% ipython --no-banner

In [1]: import numpy as np

In [2]: from numpy import linalg as LA

In [3]: np.set_printoptions(suppress=True, linewidth=200)

In [4]: m1 = np.load("out0.npy")

In [5]: m1.round(3)
Out[5]: 
array([[ 1.227, -0.001,  1.2  ,  0.075, -0.223, -0.378,  0.396, -0.072,  0.45 , -0.806, -0.484, -0.118],
       [-0.001,  1.515,  0.122,  0.171,  0.529, -0.875,  0.335, -0.367,  0.485,  0.035, -0.447, -0.194],
       [ 1.2  ,  0.122,  1.194, -0.006,  0.05 , -0.284, -0.31 , -0.143, -0.039,  0.155, -0.363, -0.046],
       [ 0.075,  0.171, -0.006,  2.116, -0.204,  0.591,  0.086, -0.01 , -0.478, -0.545, -0.388,  0.562],
       [-0.223,  0.529,  0.05 , -0.204,  0.673,  0.212,  0.691, -0.361, -0.369, -0.054, -0.504,  0.416],
       [-0.378, -0.875, -0.284,  0.591,  0.212,  0.347,  0.046,  0.233,  0.386, -0.519, -0.105, -0.032],
       [ 0.396,  0.335, -0.31 ,  0.086,  0.691,  0.046,  1.843,  0.022, -0.643, -0.023,  0.207, -0.081],
       [-0.072, -0.367, -0.143, -0.01 , -0.361,  0.233,  0.022,  0.971,  0.071, -0.896,  0.142,  0.543],
       [ 0.45 ,  0.485, -0.039, -0.478, -0.369,  0.386, -0.643,  0.071,  1.908, -0.25 ,  0.189,  0.247],
       [-0.806,  0.035,  0.155, -0.545, -0.054, -0.519, -0.023, -0.896, -0.25 ,  1.035,  0.123,  0.173],
       [-0.484, -0.447, -0.363, -0.388, -0.504, -0.105,  0.207,  0.142,  0.189,  0.123,  0.637,  0.181],
       [-0.118, -0.194, -0.046,  0.562,  0.416, -0.032, -0.081,  0.543,  0.247,  0.173,  0.181,  0.533]])

In [6]: # looks like rank 10

In [7]: r = LA.matrix_rank(m1)

In [8]: r
Out[8]: np.int64(10)

In [9]: ns = LA.svd(m1)[2][r:].T

In [10]: print([int(LA.matrix_rank(np.delete(m1, i, axis=0))) for i in range(12)])
[10, 10, 10, 10, 10, 10, 10, 10, 10, 10, 10, 10]

In [11]: [int(LA.matrix_rank(m1[:, :j + 1])) for j in range(12)]
Out[11]: [1, 2, 3, 4, 5, 6, 7, 8, 9, 10, 10, 10]

In [12]: m1.shape
Out[12]: (12, 12)

In [13]: np.round(LA.svd(m1, compute_uv=False), 3) + 0
Out[13]: array([3., 3., 3., 2., 2., 1., 1., 1., 1., 1., 0., 0.])

In [14]: round(np.abs(m1).max(), 3)
Out[14]: np.float64(2.116)

In [15]: np.unravel_index(np.abs(m1).argmax(), m1.shape)
Out[15]: (np.int64(3), np.int64(3))

In [16]: LA.matrix_rank(m1)
Out[16]: np.int64(10)

In [17]: np.round(m1.mean(axis=0), 3)
Out[17]: array([ 0.105,  0.109,  0.128,  0.164,  0.071, -0.031,  0.214,  0.011,  0.163, -0.131, -0.067,  0.182])

In [18]: np.count_nonzero(m1)
Out[18]: np.int64(144)

In [19]: np.round(m1.sum(axis=0), 3)
Out[19]: array([ 1.266,  1.308,  1.531,  1.969,  0.855, -0.378,  2.57 ,  0.133,  1.957, -1.573, -0.81 ,  2.184])

In [20]: r0 = np.array([9, 5])

In [21]: np.round(np.cross(m1[7, :3], m1[3, :3]), 3)
Out[21]: array([ 0.027, -0.011,  0.015])

In [22]: np.round(np.polyval(r0, m1[7]), 3)
Out[22]: array([ 4.356,  1.693,  3.711,  4.91 ,  1.753,  7.094,  5.2  , 13.741,  5.635, -3.065,  6.281,  9.884])

In [23]: np.round(np.convolve(m1[7], r0), 3)
Out[23]: array([-0.644, -3.665, -3.127, -0.806, -3.297,  0.29 ,  1.364,  8.853,  5.491, -7.713, -3.199,  5.596,  2.714])

In [24]: U, sigma, Vt = LA.svd(m1)

In [25]: evecs = Vt[:(sigma > 1e-8).sum()]

In [26]: rng = np.random.default_rng(366423)

In [27]: x = m1[4] + -1 * m1[5] + rng.integers(2) * np.eye(12)[8]

In [28]: x.round(3)
Out[28]: array([ 0.155,  1.404,  0.334, -0.796,  0.461, -0.135,  0.645, -0.594,  0.245,  0.465, -0.4  ,  0.447])

In [29]: np.allclose(evecs.T @ evecs @ x, x)
Out[29]: False

In [30]: print(round(LA.norm(x - evecs.T @ evecs @ x), 3))
0.145

In [31]: np.abs(np.diag(LA.qr(m1)[1])) > 1e-9
Out[31]: array([ True,  True,  True,  True,  True,  True,  True,  True,  True,  True, False, False])

In [32]: np.unique(m1.round(6), axis=0).shape
Out[32]: (12, 12)

In [33]: LA.lstsq(m1[:-1].T, m1[-1])[2]
Out[33]: np.int32(10)

In [34]: data = np.loadtxt("mat.csv", delimiter=",")

In [35]: print(data)
[[-5.815 -5.789 -2.942 -1.468 -5.878  2.948]
 [-3.628 -6.58  -2.467 -3.298 -6.137  4.196]
 [-5.934 -5.672 -1.752 -3.452 -6.831  4.02 ]
 [-5.839 -6.771 -2.105 -6.443 -5.331  4.264]
 [-5.43  -5.431 -0.339 -3.045 -4.342  1.372]
 [-5.548 -8.13  -3.464 -2.562 -6.868  4.153]
 [-6.678 -5.918 -2.168 -1.329 -6.463  3.142]
 [-6.258 -4.1   -3.358 -2.058 -6.997  3.927]
 [-6.872 -6.599 -2.213 -3.547 -7.49   4.086]
 [-5.31  -5.863 -2.156 -3.141 -5.025  4.887]
 [-4.332 -4.979 -3.472 -1.337 -4.932  2.583]
 [-5.774 -4.552 -5.126 -3.561 -5.538  2.758]
 [-6.336 -6.142 -2.726 -3.107 -6.344  2.957]
 [-5.066 -6.937 -4.647 -3.415 -6.146  3.803]
 [-5.972 -6.104 -4.782 -0.935 -6.636  2.52 ]
 [-5.091 -5.214 -2.891 -4.26  -6.147  2.279]
 [-5.664 -6.498 -2.893 -1.837 -5.821  3.1  ]
 [-6.671 -4.262 -3.562 -3.08  -6.929  3.531]
 [-6.409 -5.635 -2.284 -1.346 -5.428  4.603]
 [-6.664 -6.665 -3.828 -1.997 -6.158  2.374]
 [-5.241 -6.089 -3.774 -4.03  -5.7    3.202]
 [-5.398 -7.199 -3.288 -3.193 -5.534  2.273]
 [-5.133 -6.176 -3.553 -2.623 -7.081  3.703]
 [-6.371 -7.725 -0.159 -4.164 -7.368  2.566]
 [-4.251 -5.565 -0.302 -2.707 -6.269  3.143]
 [-7.332 -4.825 -1.608 -1.886 -6.328  1.419]
 [-5.745 -7.517 -3.838 -3.839 -5.657  2.56 ]
 [-4.978 -6.762 -4.009 -1.6   -7.186  1.691]
 [-6.01  -7.422 -2.631 -3.337 -5.603  3.163]
 [-6.279 -6.061 -3.467 -3.221 -6.451  3.094]
 [-6.069 -5.044 -3.503 -3.295 -6.208  3.392]
 [-7.158 -4.948 -1.335 -3.665 -6.249  2.732]
 [-6.115 -8.407 -3.352 -1.902 -6.729  5.754]
 [-4.427 -5.792 -3.654 -2.814 -4.685  3.039]
 [-4.852 -4.874 -3.596 -2.491 -5.464  3.363]
 [-6.138 -5.922 -3.181 -2.616 -5.661  3.833]
 [-5.674 -5.67  -2.76  -2.536 -6.08   2.68 ]
 [-4.838 -5.581 -1.114 -3.692 -7.071  2.088]
 [-6.077 -6.109 -1.428  0.521 -5.951  1.615]
 [-6.966 -6.682 -2.712 -1.434 -6.837  2.754]
 [-8.047 -3.173 -4.056 -2.706 -5.873  3.543]
 [-7.098 -6.066 -2.535 -2.327 -5.171  3.48 ]
 [-5.888 -6.436 -1.821 -4.153 -6.407  3.642]
 [-6.304 -6.772 -3.431 -3.201 -5.303  2.853]
 [-6.926 -5.892 -1.992 -3.267 -6.951  2.474]
 [-8.072 -5.217 -2.913 -2.944 -5.018  1.066]]

In [36]: round(LA.norm(data, "nuc"), 3)
Out[36]: np.float64(111.562)

In [37]: round(LA.norm(data, 1), 3), round(float(LA.norm(data, np.inf)), 3)
Out[37]: (np.float64(280.276), 32.259)

In [38]: np.round(LA.norm(data, axis=0), 3)
Out[38]: array([40.694, 41.254, 20.491, 20.381, 41.627, 21.967])

In [39]: round(float(LA.norm(data) ** 2 / LA.norm(data, 2) ** 2), 3)
Out[39]: 1.036
